In [1]: import numpy as np

In [2]: np.set_printoptions(precision=2, suppress=True, linewidth=100)

In [3]: Z = 20 * np.array([[-0.9, -1.3, -0.5, 0.4], [0.9, 1.6, 0.1, 0.4], [-1.8, 0.9, 0.6, 0.3]])

In [4]: rng = np.random.default_rng(154)

In [5]: idx = rng.integers(0, 3, 14)

In [6]: E = Z[idx] + rng.normal(size=(14, 4))

In [7]: E
Out[7]: 
array([[-17.99, -26.36,  -9.2 ,   8.57],
       [ 17.55,  30.78,   3.21,   8.  ],
       [ 18.46,  30.41,   0.22,   8.8 ],
       [ 18.1 ,  32.12,   2.85,   7.35],
       [-36.97,  16.55,  11.06,   6.71],
       [-17.51, -26.75,  -7.94,   8.63],
       [ 18.88,  33.55,   1.36,   8.1 ],
       [-19.27, -25.95, -11.21,   8.07],
       [-17.6 , -25.19,  -8.72,   7.19],
       [-36.04,  16.62,  10.65,   5.19],
       [-33.52,  17.35,  12.92,   6.23],
       [-18.76, -26.4 , -11.4 ,   7.22],
       [-15.91, -26.88, -10.49,   8.49],
       [ 17.34,  33.23,   0.74,   8.06]])

In [8]: round(np.linalg.norm(E[9] - E[6]), 2)
Out[8]: np.float64(58.29)

In [9]: round(np.linalg.norm(E, 2), 2)
Out[9]: np.float64(114.89)

In [10]: round(float(np.linalg.norm(E[9], 1)), 2), round(np.linalg.norm(E[9], np.inf), 2)
Out[10]: (68.5, np.float64(36.04))

In [11]: np.linalg.norm(E, axis=0)
Out[11]: array([ 85.67, 100.61,  31.82,  28.74])

In [12]: round(np.linalg.norm(E) ** 2 / np.linalg.norm(E, 2) ** 2, 2)
Out[12]: np.float64(1.46)

In [13]: x0 = np.array([2, -3, 1, 3])

In [14]: h = np.maximum(E @ x0, 0)

In [15]: np.maximum(E @ (3 * x0), 0)
Out[15]: 
array([178.81,   0.  ,   0.  ,   0.  ,   0.  , 189.55,   0.  , 156.92, 159.64,   0.  ,   0.  ,
       155.79, 191.35,   0.  ])

In [16]: np.flatnonzero(h > 1e-9)
Out[16]: array([ 0,  5,  7,  8, 11, 12])

In [17]: h
Out[17]: 
array([59.6 ,  0.  ,  0.  ,  0.  ,  0.  , 63.18,  0.  , 52.31, 53.21,  0.  ,  0.  , 51.93, 63.78,
        0.  ])

In [18]: np.tanh(E @ x0)
Out[18]: array([ 1., -1., -1., -1., -1.,  1., -1.,  1.,  1., -1., -1.,  1.,  1., -1.])

In [19]: E * (h > 1e-9)[:, None]
Out[19]: 
array([[-17.99, -26.36,  -9.2 ,   8.57],
       [  0.  ,   0.  ,   0.  ,   0.  ],
       [  0.  ,   0.  ,   0.  ,   0.  ],
       [  0.  ,   0.  ,   0.  ,   0.  ],
       [ -0.  ,   0.  ,   0.  ,   0.  ],
       [-17.51, -26.75,  -7.94,   8.63],
       [  0.  ,   0.  ,   0.  ,   0.  ],
       [-19.27, -25.95, -11.21,   8.07],
       [-17.6 , -25.19,  -8.72,   7.19],
       [ -0.  ,   0.  ,   0.  ,   0.  ],
       [ -0.  ,   0.  ,   0.  ,   0.  ],
       [-18.76, -26.4 , -11.4 ,   7.22],
       [-15.91, -26.88, -10.49,   8.49],
       [  0.  ,   0.  ,   0.  ,   0.  ]])

In [20]: E.T @ h
Out[20]: array([-6112.48, -9043.92, -3360.62,  2777.03])
